In [1]: import numpy as np

In [2]: np.set_printoptions(precision=2, suppress=True, linewidth=160, sign=" ")

In [3]: J = np.array([[-0.44, -0.03, -0.66, 0.07],
   ...:     [1.45, -0.12, 0.53, -1.62],
   ...:     [-2.91, 0.82, -1.5, 0.71],
   ...:     [1.37, -0.77, 1.79, 1.41],
   ...:     [2.13, -1.75, -0.19, -1.78],
   ...:     [0.05, 0.33, -0.31, -0.09],
   ...:     [-3.66, 1.57, -3.13, -2.05],
   ...:     [1.09, 0.03, 0.74, 1.23],
   ...:     [0.87, -1.33, -0.65, 0.19],
   ...:     [2.01, -1.63, 1.51, 1.61]])

In [4]: x = np.array([1, 4, 0, 2])

In [5]: y = J @ x

In [6]: y
Out[6]: array([-0.42, -2.27,  1.79,  1.11, -8.43,  1.19, -1.48,  3.67, -4.07, -1.29])

In [7]: np.round(np.linalg.pinv(J) @ J, 2) + 0
Out[7]: 
array([[ 1.,  0.,  0.,  0.],
       [ 0.,  1.,  0.,  0.],
       [ 0.,  0.,  1.,  0.],
       [ 0.,  0.,  0.,  1.]])

In [8]: np.round(np.linalg.lstsq(J, y)[0], 2) + 0
Out[8]: array([ 1.,  4.,  0.,  2.])

In [9]: rng = np.random.default_rng(88)

In [10]: y = y + 0.1 * rng.normal(size=10)

In [11]: print(y)
[-0.49 -2.32  1.68  1.15 -8.47  1.28 -1.38  3.62 -3.92 -1.4 ]

In [12]: beta, *_ = np.linalg.lstsq(J, y)

In [13]: beta
Out[13]: array([ 1.04,  4.03, -0.06,  2.01])

In [14]: print(beta.round())
[ 1.  4. -0.  2.]

In [15]: [round(float(np.linalg.norm(np.linalg.solve(J.T @ J + lam * np.eye(4), J.T @ y))), 2) for lam in (0, 1, 10, 100)]
Out[15]: [4.63, 3.11, 1.58, 0.34]

In [16]: gram = np.cov(J, rowvar=False)

In [17]: np.argwhere(np.triu(np.abs(np.corrcoef(J.T)) > 0.8, 1))
Out[17]: 
array([[ 0,  1],
       [ 0,  2]])

In [18]: np.argsort(-J.std(axis=0).round(6), kind="stable")
Out[18]: array([ 0,  2,  3,  1])

In [19]: np.linalg.eigvalsh(gram)[::-1]
Out[19]: array([ 6.91,  1.79,  0.38,  0.06])

In [20]: np.polyfit(J[:, 2], J[:, 1], 1)
Out[20]: array([-0.5 , -0.38])

In [21]: np.corrcoef(J.T)
Out[21]: 
array([[ 1.  , -0.87,  0.86,  0.24],
       [-0.87,  1.  , -0.67, -0.26],
       [ 0.86, -0.67,  1.  ,  0.59],
       [ 0.24, -0.26,  0.59,  1.  ]])

In [22]: gram.shape
Out[22]: (4, 4)

In [23]: print(gram)
[[ 4.02 -1.88  2.51  0.67]
 [-1.88  1.17 -1.05 -0.38]
 [ 2.51 -1.05  2.11  1.17]
 [ 0.67 -0.38  1.17  1.85]]

In [24]: hat = J @ np.linalg.solve(J.T @ J, J.T)

In [25]: print(np.round(np.linalg.eigvalsh(hat), 2) + 0)
[ 0.  0.  0.  0.  0.  0.  1.  1.  1.  1.]

In [26]: np.allclose(hat @ hat, hat)
Out[26]: True

In [27]: m1 = np.load("data.npy")

In [28]: m1
Out[28]: 
array([[ 0.97, -0.17, -0.02],
       [-0.17,  0.04, -0.09],
       [-0.02, -0.09,  0.99]])

In [29]: # null space of dimension 1

In [30]: print(m1 @ np.linalg.pinv(m1) @ m1)
[[ 0.97 -0.17 -0.02]
 [-0.17  0.04 -0.09]
 [-0.02 -0.09  0.99]]

In [31]: print(np.linalg.lstsq(m1[:-1].T, m1[-1])[2])
2

In [32]: Uu, sig, Vh = np.linalg.svd(m1)

In [33]: evecs = Vh[:(sig > 1e-8).sum()]

In [34]: x = m1[0] + 2 * m1[1] + rng.integers(2) * np.eye(3)[1]

In [35]: x
Out[35]: array([ 0.62,  0.9 , -0.19])

In [36]: np.linalg.matrix_rank(np.vstack([m1, x]))
Out[36]: np.int64(3)

In [37]: evecs.T @ evecs
Out[37]: 
array([[ 0.97, -0.17, -0.02],
       [-0.17,  0.04, -0.09],
       [-0.02, -0.09,  0.99]])
